% python3 -q
>>> import numpy as np
>>> np.set_printoptions(precision=3, suppress=True, linewidth=120)
>>> A = np.load("mat.npy")
>>> A
array([[-0.267, -4.483,  2.198],
       [-3.104, -2.907,  2.63 ],
       [-3.548,  3.518, -0.181],
       [ 3.35 , -3.695,  0.344],
       [ 1.248,  4.173, -2.456],
       [-2.506, -3.435,  2.63 ],
       [ 4.684, -0.833, -1.537],
       [-4.085, -1.577,  2.413],
       [-4.656,  0.221,  1.81 ],
       [-3.625, -2.301,  2.562],
       [ 1.034, -4.583,  1.71 ],
       [-3.054,  3.917, -0.569],
       [ 4.278,  1.176, -2.306],
       [ 3.846, -3.194, -0.093],
       [-1.821,  4.463, -1.33 ],
       [ 0.3  , -4.57 ,  2.005],
       [ 3.942,  1.83 , -2.472],
       [-4.547,  1.807,  1.027],
       [ 4.203, -2.665, -0.486],
       [ 4.583, -1.665, -1.108],
       [ 3.813, -3.234, -0.061]])
>>> cov = np.cov(A, rowvar=False)
>>> np.argwhere(np.triu(np.abs(np.corrcoef(A.T)) > 0.8, 1))
array([], shape=(0, 2), dtype=int64)
>>> np.corrcoef(A.T)
array([[ 1.   , -0.242, -0.619],
       [-0.242,  1.   , -0.613],
       [-0.619, -0.613,  1.   ]])
>>> np.argsort(-A.std(axis=0).round(6), kind="stable")
array([0, 1, 2])
>>> np.polyfit(A[:, 0], A[:, 2], 1)
array([-0.312,  0.381])
>>> np.round(np.linalg.eigvalsh(cov)[::-1], 3) + 0
array([14.447, 10.881,  0.   ])
>>> left, s, vt = np.linalg.svd(A, full_matrices=False)
>>> np.round(left.T @ A @ vt.T, 3) + 0
array([[17.129,  0.   ,  0.   ],
       [ 0.   , 15.218,  0.   ],
       [ 0.   ,  0.   ,  0.   ]])
>>> s.round(3) + 0
array([17.129, 15.218,  0.   ])
>>> np.round(left.T @ left, 3) + 0
array([[1., 0., 0.],
       [0., 1., 0.],
       [0., 0., 1.]])
>>> np.abs(vt[0])
array([0.879, 0.453, 0.15 ])
>>> r = np.linalg.matrix_rank(A)
>>> r
np.int64(2)
>>> N = np.linalg.svd(A)[2][r:].T
>>> print([int(np.linalg.matrix_rank(A[:i])) for i in range(1, len(A) + 1)])
[1, 2, 2, 2, 2, 2, 2, 2, 2, 2, 2, 2, 2, 2, 2, 2, 2, 2, 2, 2, 2]
>>> np.allclose(A @ N, 0)
True
>>> [int(np.linalg.matrix_rank(np.delete(A, i, axis=0))) for i in range(21)]
[2, 2, 2, 2, 2, 2, 2, 2, 2, 2, 2, 2, 2, 2, 2, 2, 2, 2, 2, 2, 2]
>>> N[:, 0] / N[np.abs(N[:, 0]).round(6).argmax(), 0]
array([0.411, 0.466, 1.   ])
>>> cen = A - A.mean(axis=0)
>>> vecs = np.linalg.svd(cen)[2][:2]
>>> out = cen - cen @ vecs.T @ vecs
>>> np.round(np.cov(cen @ vecs.T, rowvar=False), 3) + 0
array([[14.447,  0.   ],
       [ 0.   , 10.881]])
>>> np.diag(vecs.T @ vecs)
array([0.878, 0.843, 0.278])
>>> K = np.load("arr.npy")
>>> K
array([[ 2,  0,  0, -2],
       [ 2,  0,  0, -2],
       [ 2,  0,  0, -2]])
>>> left, s, vt = np.linalg.svd(K)
>>> print(s.round(3) + 0)
[4.899 0.    0.   ]
>>> print(np.argmax(s[:-1] / (s[1:] + 1e-6)) + 1)
1
>>> out = left[:, :1] @ np.diag(s[:1]) @ vt[:1]
>>> np.linalg.matrix_rank(out)
np.int64(1)
>>> print(round(float(np.abs(K - out).max()), 3))
0.0
>>> X = np.load("dump.npy")
>>> X
array([[-0.802, -0.611,  2.193],
       [ 0.782,  0.659, -2.217],
       [-0.803,  0.22 ,  0.995],
       [-0.385,  0.484, -0.079],
       [-0.389, -0.313,  1.097],
       [-1.179, -0.117,  2.075],
       [-0.019,  0.397, -0.593],
       [-0.405,  0.127,  0.488],
       [ 0.408, -0.085, -0.516],
       [ 0.426, -0.482,  0.133],
       [ 0.791,  0.581, -2.171],
       [-0.417,  0.522, -0.112],
       [ 1.59 ,  0.428, -3.205],
       [ 0.397,  0.697, -1.674],
       [ 1.614,  0.405, -3.196],
       [-1.192, -0.093,  2.069],
       [ 0.006, -0.385,  0.635],
       [-0.399,  0.495, -0.068],
       [-0.432,  0.471, -0.107],
       [ 0.012, -0.84 ,  1.209],
       [-1.198, -0.48 ,  2.718],
       [ 0.794,  0.21 , -1.593],
       [-0.386,  0.132,  0.52 ],
       [-0.742, -0.597,  2.215],
       [ 1.602,  0.415, -3.199]])
>>> hat = X @ np.linalg.solve(X.T @ X, X.T)
>>> print(np.round(np.linalg.eigvalsh(hat), 3) + 0)
[0. 0. 0. 0. 0. 0. 0. 0. 0. 0. 0. 0. 0. 0. 0. 0. 0. 0. 0. 0. 0. 0. 1. 1. 1.]
>>> cen = (X - X.mean(axis=0)) / X.std(axis=0)
>>> cen.std(axis=0)
array([1., 1., 1.])
>>> coef = np.linalg.lstsq(np.delete(cen, 1, axis=1), cen[:, 1])[0]
>>> print(coef)
[-1.94  -2.534]
>>> np.abs(coef).argmax()
np.int64(1)
>>> mat = np.load("x.npy")
>>> print(mat)
[[ 6 -6 -6]
 [19  5  2]
 [-2  2  2]]
>>> left, s, vt = np.linalg.svd(mat)
>>> vecs = vt[:(s > 1e-8).sum()]
>>> rng = np.random.default_rng(89)
>>> x = mat[0] + 2 * mat[2] + rng.integers(2) * np.eye(3)[1]
>>> x
array([ 2., -1., -2.])
>>> round(np.linalg.norm(x - vecs.T @ vecs @ x), 3)
np.float64(0.656)
>>> np.linalg.matrix_rank(np.vstack([mat, x]))
np.int64(3)
>>> (mat + mat.T) / 2
array([[ 6. ,  6.5, -4. ],
       [ 6.5,  5. ,  2. ],
       [-4. ,  2. ,  2. ]])
>>> np.round(np.sort(np.abs(np.linalg.eigvals(mat))), 3) + 0
array([ 0.   , 12.247, 12.247])
>>> out = np.array([[-2, -1, -1], [3, 0, 3], [2, 0, -1]])
>>> np.vstack([mat, out.T]).shape
(6, 3)
>>> np.einsum("ij,ij->i", mat, mat)
array([108, 390,  12])
>>> np.linalg.matrix_rank(np.vstack([mat, out.T]))
np.int64(3)
>>> out.T @ mat.T
array([[-42, -19,  14],
       [ -6, -19,   2],
       [-18,  -6,   6]])
>>> r = np.linalg.matrix_rank(mat)
>>> r
np.int64(2)
>>> N = np.linalg.svd(mat)[2][r:].T
>>> N[:, 0] / N[np.abs(N[:, 0]).round(6).argmax(), 0]
array([ 0.125, -0.875,  1.   ])
>>> N.shape
(3, 1)
>>> print([int(np.linalg.matrix_rank(mat[:i])) for i in range(1, len(mat) + 1)])
[1, 2, 2]
>>> [int(np.linalg.matrix_rank(np.delete(mat, i, axis=0))) for i in range(3)]
[2, 1, 2]
>>> np.linalg.matrix_rank(mat.T @ mat), np.linalg.matrix_rank(mat @ mat.T)
(np.int64(2), np.int64(2))
>>> print([int(np.linalg.matrix_rank(mat[:, :j + 1])) for j in range(3)])
[1, 2, 2]
>>> J = np.load("layer18.npy")
>>> J
array([[ 6.321,  3.44 , -0.679],
       [ 3.964,  2.655, -3.036],
       [ 4.114,  2.705, -2.886],
       [ 6.737,  3.579, -0.263],
       [ 5.869,  3.29 , -1.131],
       [ 1.972,  1.991, -5.028],
       [ 6.394,  3.465, -0.606],
       [ 9.25 ,  4.417,  2.25 ],
       [ 5.271,  3.09 , -1.729],
       [ 7.461,  3.82 ,  0.461],
       [ 6.387,  3.462, -0.613],
       [ 6.591,  3.53 , -0.409],
       [ 2.057,  2.019, -4.943],
       [ 8.958,  4.319,  1.958],
       [ 5.766,  3.255, -1.234],
       [ 4.2  ,  2.733, -2.8  ]])
>>> left, s, vt = np.linalg.svd(J)
>>> vecs = vt[:(s > 1e-8).sum()]
>>> x = J[0] + -3 * J[1] + rng.integers(2) * np.eye(3)[0]
>>> x
array([-4.571, -4.524,  8.429])
>>> np.linalg.matrix_rank(np.vstack([J, x]))
np.int64(3)
>>> np.diag(vecs.T @ vecs)
array([0.791, 0.237, 0.972])
>>> np.allclose(vecs.T @ vecs @ x, x)
False
>>> print(vecs.T @ vecs)
[[ 0.791  0.4    0.076]
 [ 0.4    0.237 -0.145]
 [ 0.076 -0.145  0.972]]
